In [1]: import numpy as np

In [2]: np.set_printoptions(suppress=True, linewidth=100)

In [3]: def tidy(a):
   ...:     return np.round(a, 2) + 0
   ...: 

In [4]: K = np.loadtxt("m.csv", delimiter=",")

In [5]: K
Out[5]: 
array([[4., 3., 0., 0., 0., 0., 1., 0., 1.],
       [4., 0., 0., 0., 0., 0., 3., 0., 4.],
       [0., 0., 0., 2., 0., 0., 0., 3., 0.],
       [0., 0., 0., 3., 0., 0., 0., 2., 0.],
       [0., 0., 0., 0., 4., 3., 0., 0., 0.],
       [0., 0., 0., 0., 5., 5., 0., 0., 0.],
       [5., 2., 0., 0., 0., 0., 1., 0., 5.],
       [0., 0., 3., 2., 0., 0., 0., 5., 0.],
       [3., 3., 0., 0., 0., 0., 3., 0., 5.]])

In [6]: f = np.array([1, 3, 8, 2, 1, 1, 4, 6, 7])

In [7]: Y = K + np.outer(f, np.eye(9)[8])

In [8]: Y
Out[8]: 
array([[ 4.,  3.,  0.,  0.,  0.,  0.,  1.,  0.,  2.],
       [ 4.,  0.,  0.,  0.,  0.,  0.,  3.,  0.,  7.],
       [ 0.,  0.,  0.,  2.,  0.,  0.,  0.,  3.,  8.],
       [ 0.,  0.,  0.,  3.,  0.,  0.,  0.,  2.,  2.],
       [ 0.,  0.,  0.,  0.,  4.,  3.,  0.,  0.,  1.],
       [ 0.,  0.,  0.,  0.,  5.,  5.,  0.,  0.,  1.],
       [ 5.,  2.,  0.,  0.,  0.,  0.,  1.,  0.,  9.],
       [ 0.,  0.,  3.,  2.,  0.,  0.,  0.,  5.,  6.],
       [ 3.,  3.,  0.,  0.,  0.,  0.,  3.,  0., 12.]])

In [9]: np.linalg.matrix_rank(np.linalg.inv(Y) - np.linalg.inv(K), tol=1e-8)
Out[9]: np.int64(1)

In [10]: Y = np.array([[-1, -1, 3, 5],
    ...:     [2, 1, 3, 0],
    ...:     [5, -5, 0, 2],
    ...:     [-4, 3, 0, -4],
    ...:     [-3, -1, -5, 3],
    ...:     [-5, 2, 4, 2],
    ...:     [0, -1, 1, 3],
    ...:     [4, -4, 3, -3],
    ...:     [-1, -4, 5, -2]])

In [11]: cent = np.array([[3, 4, 0, 4, 2, 5, 5],
    ...:     [3, 2, 3, 3, 3, 4, 3],
    ...:     [1, 4, 5, 5, 4, 2, 2],
    ...:     [5, 0, 5, 4, 5, 4, 4]])

In [12]: rng = np.random.default_rng(613122)

In [13]: F = Y @ cent + 0.02 * rng.normal(size=(9, 7))

In [14]: tidy(F)
Out[14]: 
array([[ 22.03,   6.01,  37.  ,  28.03,  32.01,  17.01,  17.99],
       [ 12.03,  22.  ,  18.  ,  25.98,  19.03,  20.02,  18.99],
       [ 10.01,  10.04,  -5.01,  13.01,   5.  ,  13.01,  18.02],
       [-23.02,  -9.98, -11.01, -23.03, -19.03, -24.  , -27.02],
       [ -1.99, -34.01, -13.04, -28.02, -14.03, -17.  , -15.99],
       [  5.01,   0.02,  36.  ,  14.01,  22.02,  -1.01,  -2.99],
       [ 12.99,   2.04,  17.01,  14.  ,  15.98,  10.02,  10.99],
       [-11.96,  19.99, -12.01,   6.99,  -7.01,  -1.98,   2.02],
       [-20.02,   8.02,   3.01,   1.01,  -4.02, -18.99, -14.96]])

In [15]: tidy(np.linalg.norm(F, 2) / np.linalg.norm(F))
Out[15]: np.float64(0.87)

In [16]: np.linalg.matrix_rank(F, rtol=0.1)
Out[16]: np.int64(3)
